% python3 -q
>>> import numpy as np
>>> import numpy.linalg as la
>>> np.set_printoptions(suppress=True, linewidth=120)
>>> data = np.load("case8.npy")
>>> print(data)
[[ 1  3  5 -5 -3 -3]
 [ 4 -2 -4 -2  2 -4]
 [ 4  3  0 -2  0 -3]
 [ 4  0 -5 -4 -2  3]
 [ 0 -2  4 -4 -2  3]
 [ 4  5 -5 -1 -3 -5]
 [ 4  5 -5 -1 -3 -5]
 [ 0 -5 -5  1 -4  1]
 [-4  1 -3  4 -4 -2]
 [ 2  4 -1  4  0  3]
 [-5  4 -3  2  5 -5]]
>>> rng = np.random.default_rng(398)
>>> A2 = data + rng.integers(-2, 3, (11, 5)) @ rng.integers(-2, 3, (5, 6))
>>> print(A2)
[[  6  -1   9  -5  -1  -5]
 [  5  -4  -2   1   3  -6]
 [ -2   4  -3   1   0  -1]
 [  3   3  -7  -2  -3   0]
 [  3 -14  10   3  -3   4]
 [  8  -4  -3  -1   0  -4]
 [  3  -2  -1   8  -5  -5]
 [ -6  -2  -5   5  -9   4]
 [ -3  -5  -1   7   1  -3]
 [  5  -5   2   5   2   5]
 [ -6   8  -5   1   4  -6]]
>>> print(np.round(la.svd(A2 - data, compute_uv=False), 2) + 0)
[25.82 14.71  7.13  6.28  2.62  0.  ]
>>> print(la.matrix_rank(A2 - data, tol=1e-8))
5
>>> print(np.abs(A2 - data).sum(axis=1))
[17 11 15 12 30 19 23 21 18 20 10]
>>> T = np.stack([A2, 2 * A2, A2[::-1]])
>>> print(la.matrix_rank(T))
[6 6 6]
>>> print((T @ A2.T).shape)
(3, 11, 11)
>>> A2 = data[0, 0] * data[1:] - np.outer(data[1:, 0], data[0])
>>> print(A2)
[[  0 -14 -24  18  14   8]
 [  0  -9 -20  18  12   9]
 [  0 -12 -25  16  10  15]
 [  0  -2   4  -4  -2   3]
 [  0  -7 -25  19   9   7]
 [  0  -7 -25  19   9   7]
 [  0  -5  -5   1  -4   1]
 [  0  13  17 -16 -16 -14]
 [  0  -2 -11  14   6   9]
 [  0  19  22 -23 -10 -20]]
>>> print(np.flatnonzero(~A2.round(6).any(axis=1)))
[]
>>> X = np.loadtxt("run15.csv", delimiter=",")
>>> print(X)
[[2. 1. 0. 0. 1. 0. 1. 0. 3. 1.]
 [0. 2. 1. 2. 3. 0. 2. 3. 1. 0.]
 [1. 1. 2. 1. 1. 1. 3. 3. 0. 2.]
 [3. 2. 2. 1. 0. 1. 2. 1. 2. 2.]
 [3. 3. 0. 2. 2. 2. 2. 1. 1. 1.]
 [0. 3. 1. 2. 1. 3. 1. 1. 3. 2.]
 [1. 3. 3. 0. 1. 3. 1. 0. 0. 3.]
 [0. 2. 3. 2. 3. 0. 1. 1. 1. 0.]
 [1. 0. 0. 2. 1. 2. 0. 0. 1. 2.]
 [0. 0. 2. 3. 0. 2. 0. 1. 3. 3.]]
>>> print(np.round(la.norm(X, 2) / la.norm(X), 2))
0.82
>>> print([round(float(x), 2) for x in la.svd(X, compute_uv=False)[:3]])
[14.31, 5.75, 4.59]
>>> print(la.matrix_rank(X, rtol=0.1))
8
>>> feats = np.load("m.npy")
>>> print(feats)
[[0 1 3 1 1 3 4 5 2 3 3]
 [1 2 0 3 4 3 2 2 1 3 2]
 [2 4 1 2 5 3 2 0 3 0 2]
 [1 1 4 2 2 3 2 1 0 5 3]
 [4 0 1 3 5 4 2 2 3 1 5]
 [1 5 2 1 3 5 5 2 0 4 4]
 [1 3 1 2 4 1 5 0 1 0 2]
 [3 0 0 4 5 0 5 5 1 4 5]
 [2 2 5 3 4 0 1 0 4 1 2]
 [3 0 4 4 4 1 2 0 2 2 1]
 [0 1 3 4 1 2 4 3 3 3 3]]
>>> vec = np.array([2, 2, 1, -2, 2, 3, -4, 1, 5, 2, -2])
>>> rhs = feats @ vec
>>> print(rhs)
[13 18 31 14 26 15 -3 -4 29 17  7]
>>> print(np.round(la.solve(feats, feats[:, 5]), 2) + 0)
[0. 0. 0. 0. 0. 1. 0. 0. 0. 0. 0.]
>>> print(np.round(la.solve(feats.T, feats[1]), 2) + 0)
[0. 1. 0. 0. 0. 0. 0. 0. 0. 0. 0.]
>>> print(np.round(la.solve(feats, rhs + feats[:, 8]), 2))
[ 2.  2.  1. -2.  2.  3. -4.  1.  6.  2. -2.]
>>> ang = np.radians(135)
>>> Rm = np.eye(11)
>>> Rm[6, 6] = Rm[3, 3] = np.cos(ang)
>>> Rm[6, 3], Rm[3, 6] = -np.sin(ang), np.sin(ang)
>>> print(Rm.round(2))
[[ 1.    0.    0.    0.    0.    0.    0.    0.    0.    0.    0.  ]
 [ 0.    1.    0.    0.    0.    0.    0.    0.    0.    0.    0.  ]
 [ 0.    0.    1.    0.    0.    0.    0.    0.    0.    0.    0.  ]
 [ 0.    0.    0.   -0.71  0.    0.    0.71  0.    0.    0.    0.  ]
 [ 0.    0.    0.    0.    1.    0.    0.    0.    0.    0.    0.  ]
 [ 0.    0.    0.    0.    0.    1.    0.    0.    0.    0.    0.  ]
 [ 0.    0.    0.   -0.71  0.    0.   -0.71  0.    0.    0.    0.  ]
 [ 0.    0.    0.    0.    0.    0.    0.    1.    0.    0.    0.  ]
 [ 0.    0.    0.    0.    0.    0.    0.    0.    1.    0.    0.  ]
 [ 0.    0.    0.    0.    0.    0.    0.    0.    0.    1.    0.  ]
 [ 0.    0.    0.    0.    0.    0.    0.    0.    0.    0.    1.  ]]
>>> A2 = feats @ Rm.T
>>> print(np.allclose(feats @ feats.T, A2 @ A2.T))
True
>>> print(A2.round(2) + 0)
[[ 0.    1.    3.    2.12  1.    3.   -3.54  5.    2.    3.    3.  ]
 [ 1.    2.    0.   -0.71  4.    3.   -3.54  2.    1.    3.    2.  ]
 [ 2.    4.    1.    0.    5.    3.   -2.83  0.    3.    0.    2.  ]
 [ 1.    1.    4.    0.    2.    3.   -2.83  1.    0.    5.    3.  ]
 [ 4.    0.    1.   -0.71  5.    4.   -3.54  2.    3.    1.    5.  ]
 [ 1.    5.    2.    2.83  3.    5.   -4.24  2.    0.    4.    4.  ]
 [ 1.    3.    1.    2.12  4.    1.   -4.95  0.    1.    0.    2.  ]
 [ 3.    0.    0.    0.71  5.    0.   -6.36  5.    1.    4.    5.  ]
 [ 2.    2.    5.   -1.41  4.    0.   -2.83  0.    4.    1.    2.  ]
 [ 3.    0.    4.   -1.41  4.    1.   -4.24  0.    2.    2.    1.  ]
 [ 0.    1.    3.    0.    1.    2.   -5.66  3.    3.    3.    3.  ]]
>>> print(np.round(la.svd(feats, compute_uv=False), 2), np.round(la.svd(A2, compute_uv=False), 2))
[26.97  8.8   7.35  6.92  4.93  4.46  2.85  2.45  1.77  0.83  0.17] [26.97  8.8   7.35  6.92  4.93  4.46  2.85  2.45  1.77  0.83  0.17]
>>> print(np.round(np.abs(A2 - feats).max(axis=0), 2))
[ 0.    0.    0.    5.41  0.    0.   11.36  0.    0.    0.    0.  ]
>>> print(np.allclose(la.norm(feats, axis=1), la.norm(A2, axis=1)))
True
>>> lab = rng.permutation(11)
>>> print(lab)
[ 9  0  3  8  1  5  6  2  7 10  4]
>>> A2 = feats[lab][:, lab]
>>> print(round(la.det(A2), 2), np.round(la.det(feats[lab]), 2))
-451230.0 451230.0
>>> T = np.stack([feats, 5 * feats, feats[::-1]])
>>> print((T @ feats.T).shape)
(3, 11, 11)
>>> print(la.matrix_rank(T))
[11 11 11]
>>> A2 = feats / la.norm(feats, axis=1, keepdims=True)
>>> C2 = A2 @ A2.T
>>> print(np.round(la.norm(A2, axis=1), 2))
[1. 1. 1. 1. 1. 1. 1. 1. 1. 1. 1.]
>>> arr = np.loadtxt("data.csv", delimiter=",")
>>> print(arr)
[[-2. -1.  0.  1.  2.  3.  4.  5.  6.  7.]
 [ 8.  9. 10. 11. 12. 13. 14. 15. 16. 17.]
 [18. 19. 20. 21. 22. 23. 24. 25. 26. 27.]
 [28. 29. 30. 31. 32. 33. 34. 35. 36. 37.]
 [38. 39. 40. 41. 42. 43. 44. 45. 46. 47.]
 [48. 49. 50. 51. 52. 53. 54. 55. 56. 57.]
 [58. 59. 60. 61. 62. 63. 64. 65. 66. 67.]
 [68. 69. 70. 71. 72. 73. 74. 75. 76. 77.]]
>>> U, sigma, Vh = la.svd(arr)
>>> print(sigma.round(2) + 0)
[393.68  13.37   0.     0.     0.     0.     0.     0.  ]
>>> print(np.argmax(sigma[:-1] / (sigma[1:] + 1e-6)) + 1)
2
>>> A2 = U[:, :2] @ np.diag(sigma[:2]) @ Vh[:2]
>>> print(round(float(np.abs(arr - A2).max()), 2))
0.0
>>> print(la.matrix_rank(arr, rtol=0.05))
1
>>> print(la.matrix_rank(A2))
2
>>> print(la.cond(arr) > 100)
True
>>> print([round(float(x), 2) for x in la.svd(arr, compute_uv=False)[:3]])
[393.68, 13.37, 0.0]
>>> U, sigma, Vh = la.svd(arr)
>>> evecs = Vh[:(sigma > 1e-8).sum()]
>>> vec = arr[6] + 2 * arr[5] + rng.integers(2) * np.eye(10)[3]
>>> print(vec)
[154. 157. 160. 164. 166. 169. 172. 175. 178. 181.]
>>> print(np.round(la.norm(vec - evecs.T @ evecs @ vec), 2))
0.93
>>> rank = la.matrix_rank(arr)
>>> print(rank)
2
>>> ns = la.svd(arr)[2][rank:].T
>>> print([int(la.matrix_rank(arr[:i])) for i in range(1, len(arr) + 1)])
[1, 2, 2, 2, 2, 2, 2, 2]
>>> print(la.matrix_rank(arr.T @ arr), la.matrix_rank(arr @ arr.T))
2 2
>>> print([int(la.matrix_rank(arr[:, :j + 1])) for j in range(10)])
[1, 2, 2, 2, 2, 2, 2, 2, 2, 2]
>>> f = np.array([2, 3, 1])
>>> print(np.cross(arr[3, :3], arr[4, :3]))
[-10.  20. -10.]
>>> print(np.array([np.convolve(row, f, "same") for row in arr]))
[[ -8.  -5.   1.   7.  13.  19.  25.  31.  37.  27.]
 [ 42.  55.  61.  67.  73.  79.  85.  91.  97.  67.]
 [ 92. 115. 121. 127. 133. 139. 145. 151. 157. 107.]
 [142. 175. 181. 187. 193. 199. 205. 211. 217. 147.]
 [192. 235. 241. 247. 253. 259. 265. 271. 277. 187.]
 [242. 295. 301. 307. 313. 319. 325. 331. 337. 227.]
 [292. 355. 361. 367. 373. 379. 385. 391. 397. 267.]
 [342. 415. 421. 427. 433. 439. 445. 451. 457. 307.]]
>>> J = np.loadtxt("mat.csv", delimiter=",")
>>> print(J)
[[0. 0. 1. 0. 0. 0. 0. 0. 0. 0. 0.]
 [0. 0. 0. 0. 0. 0. 0. 0. 0. 0. 1.]
 [0. 0. 0. 0. 0. 1. 0. 0. 0. 0. 0.]
 [0. 0. 0. 0. 1. 0. 0. 0. 0. 0. 0.]
 [0. 0. 0. 0. 0. 0. 0. 0. 0. 1. 0.]
 [0. 0. 0. 0. 0. 0. 0. 1. 0. 0. 0.]
 [0. 1. 0. 0. 0. 0. 0. 0. 0. 0. 0.]
 [0. 0. 0. 0. 0. 0. 0. 0. 1. 0. 0.]
 [1. 0. 0. 0. 0. 0. 0. 0. 0. 0. 0.]
 [0. 0. 0. 1. 0. 0. 0. 0. 0. 0. 0.]
 [0. 0. 0. 0. 0. 0. 1. 0. 0. 0. 0.]]
>>> T = np.stack([J, -3 * J, J[::-1]])
>>> print(la.matrix_rank(T))
[11 11 11]
>>> print(T.shape)
(3, 11, 11)
>>> print(np.round(la.norm(T, axis=(1, 2)), 2))
[3.32 9.95 3.32]
>>> print(T.sum(axis=0))
[[ 0.  0. -2.  0.  0.  0.  1.  0.  0.  0.  0.]
 [ 0.  0.  0.  1.  0.  0.  0.  0.  0.  0. -2.]
 [ 1.  0.  0.  0.  0. -2.  0.  0.  0.  0.  0.]
 [ 0.  0.  0.  0. -2.  0.  0.  0.  1.  0.  0.]
 [ 0.  1.  0.  0.  0.  0.  0.  0.  0. -2.  0.]
 [ 0.  0.  0.  0.  0.  0.  0. -1.  0.  0.  0.]
 [ 0. -2.  0.  0.  0.  0.  0.  0.  0.  1.  0.]
 [ 0.  0.  0.  0.  1.  0.  0.  0. -2.  0.  0.]
 [-2.  0.  0.  0.  0.  1.  0.  0.  0.  0.  0.]
 [ 0.  0.  0. -2.  0.  0.  0.  0.  0.  0.  1.]
 [ 0.  0.  1.  0.  0.  0. -2.  0.  0.  0.  0.]]
>>> print(np.round(la.det(T), 2))
[      1. -177147.      -1.]
>>> vec = np.array([5, 0, 4, 7, -9, 4, -2, -8, -8, -4, 8])
>>> rhs = J @ vec
>>> b, lr = np.zeros(11), 1 / la.norm(J, 2) ** 2
>>> for i in range(3):
...     b -= lr * J.T @ (J @ b - rhs)
...     if i % 1 == 0: print(i, round(la.norm(J @ b - rhs), 2))
... 
0 0.0
1 0.0
2 0.0
>>> print(b)
[ 5.  0.  4.  7. -9.  4. -2. -8. -8. -4.  8.]
>>> print(np.round(la.cond(J), 2))
1.0
>>> A = np.load("test10.npy")
>>> print(A)
[[ 36   0   1  13  13  -3  -8  10 -12]
 [ 18  -6  -7  17   9   6   8   4 -10]
 [ 16  -2  -6  10   8  -3  -4   8  -4]
 [  6 -10 -15  18   9  -2   8   8   2]
 [ 37   4   8   6  11  -6 -14   9 -11]
 [ 19  -4   4   8   9 -10  -2   7   3]
 [  6   0  12   0  -2  12  12 -10 -10]
 [ 32   6  15   2   5   8  -4  -2 -20]
 [ 33   0  -5  13  14  -9 -14  15  -7]
 [ 20 -12  -4  22  12   2  16   4  -4]]
>>> ang = np.radians(15)
>>> Rm = np.eye(10)
>>> Rm[7, 7] = Rm[4, 4] = np.cos(ang)
>>> Rm[7, 4], Rm[4, 7] = -np.sin(ang), np.sin(ang)
>>> print(Rm.round(2))
[[ 1.    0.    0.    0.    0.    0.    0.    0.    0.    0.  ]
 [ 0.    1.    0.    0.    0.    0.    0.    0.    0.    0.  ]
 [ 0.    0.    1.    0.    0.    0.    0.    0.    0.    0.  ]
 [ 0.    0.    0.    1.    0.    0.    0.    0.    0.    0.  ]
 [ 0.    0.    0.    0.    0.97  0.    0.    0.26  0.    0.  ]
 [ 0.    0.    0.    0.    0.    1.    0.    0.    0.    0.  ]
 [ 0.    0.    0.    0.    0.    0.    1.    0.    0.    0.  ]
 [ 0.    0.    0.    0.   -0.26  0.    0.    0.97  0.    0.  ]
 [ 0.    0.    0.    0.    0.    0.    0.    0.    1.    0.  ]
 [ 0.    0.    0.    0.    0.    0.    0.    0.    0.    1.  ]]
>>> A2 = X @ Rm.T
>>> print(np.allclose(X @ X.T, A2 @ A2.T))
True
>>> print(np.round(np.abs(A2 - X).max(axis=0), 2))
[0.   0.   0.   0.   0.74 0.   0.   0.88 0.   0.  ]
>>> print(np.round(la.det(Rm), 2), round(float(np.trace(Rm)), 2))
1.0 9.93
